$ python3 -q
>>> import numpy as np
>>> np.set_printoptions(precision=2, suppress=True, linewidth=120)
>>> feats = np.load("a.npy")
>>> print(feats)
[[  2.  -13.   -7.    7.  -20.  -18.   -1.   -1.   -7.   19. ]
 [  0.5  -0.9   0.2  -0.7   0.2  -0.1  -0.2  -0.1   0.9  -1.4]
 [  1.1  -0.6  -0.4  -1.    0.6  -1.3   0.7  -0.7   0.4  -0.5]
 [ -1.3   1.1   3.3  -0.6  -0.7   0.7   0.    1.3  -1.    0.3]
 [ -0.6   1.4   0.3  -1.6  -1.8  -0.2  -1.    1.6  -0.9   1.6]
 [  0.8   1.2   1.3   0.7   0.4   0.4  -0.8   0.6   1.3  -0.2]
 [  0.1  -0.8   0.1  -1.1  -0.1   1.   -0.6  -1.1  -1.4  -0.3]
 [ -1.   -0.2  -0.6  -0.1   0.8   0.1   1.3   0.9  -2.7   1.1]
 [ -1.5   0.7  -0.3  -1.9   0.7  -0.9  -1.    2.1  -0.2  -1.2]
 [ -0.3  -0.4  -0.2   0.6  -2.2  -0.6  -1.5  -0.1  -0.4   0.1]
 [  2.5  -2.9   0.4  -0.6   1.2  -0.4   0.7   0.8   0.1   1. ]
 [ -0.4  -0.1   0.9   0.2  -1.8  -1.9  -0.6   0.2   0.6   0.8]
 [ -1.2   0.8  -0.5  -0.5  -1.1  -2.4  -1.1  -0.2  -1.6  -2.4]
 [  0.3   0.1   0.4  -0.2   0.9  -0.1  -0.4   0.8  -0.3  -0.8]
 [ -1.   -0.1   0.7  -2.1  -1.6  -0.4  -0.1  -0.4   0.   -1. ]
 [ -0.7   1.8   1.3   1.5  -0.9  -1.2   1.6  -0.1  -0.9  -0.1]
 [  1.2   0.6  -0.3   0.1  -1.   -1.4   0.1   1.9   0.6   2.5]
 [ -0.6   1.8   0.7   1.1  -0.8  -0.5  -1.6  -1.5   0.    0. ]
 [ -0.1  -0.5  -1.2  -0.5  -0.5  -0.5   1.    1.3  -0.7  -0.9]
 [  1.1  -0.7  -0.6  -0.2   0.5   0.3   0.3   1.1  -0.7  -0.2]
 [  0.3   1.6  -2.9  -1.    0.1  -0.2   2.3  -2.9   0.1   1.1]
 [  0.3   0.2   1.7   1.6   0.8  -0.5  -0.5   0.8  -0.2   0.7]
 [  1.2   1.1  -1.7   0.4  -0.2  -0.1   0.2  -1.4  -0.3   0.6]
 [  0.3  -0.4   0.    0.    1.2  -1.5   0.4  -1.    1.5  -0.1]
 [  0.2  -0.5   0.    2.3  -0.2  -0.3  -1.   -0.8   0.   -0.5]
 [ -1.1   0.2   0.3   0.4   0.6  -0.3  -0.8  -0.2   1.    1. ]
 [  2.    1.4  -0.9   0.1  -0.6  -0.7   0.    1.8   0.7  -0.1]
 [ -2.6  -0.5   1.2   2.    0.1   2.    0.5   0.1   0.8   0.3]]
>>> Ac = feats - feats.mean(axis=0)
>>> U, sigma, Vt = np.linalg.svd(Ac, full_matrices=False)
>>> print(np.round(Ac.mean(axis=0), 2) + 0)
[0. 0. 0. 0. 0. 0. 0. 0. 0. 0.]
>>> print(sigma ** 2 / (sigma ** 2).sum())
[0.84 0.04 0.03 0.03 0.02 0.02 0.01 0.01 0.01 0.01]
>>> print(sigma)
[36.88  7.75  6.73  6.54  5.6   5.52  4.27  3.84  3.53  3.07]
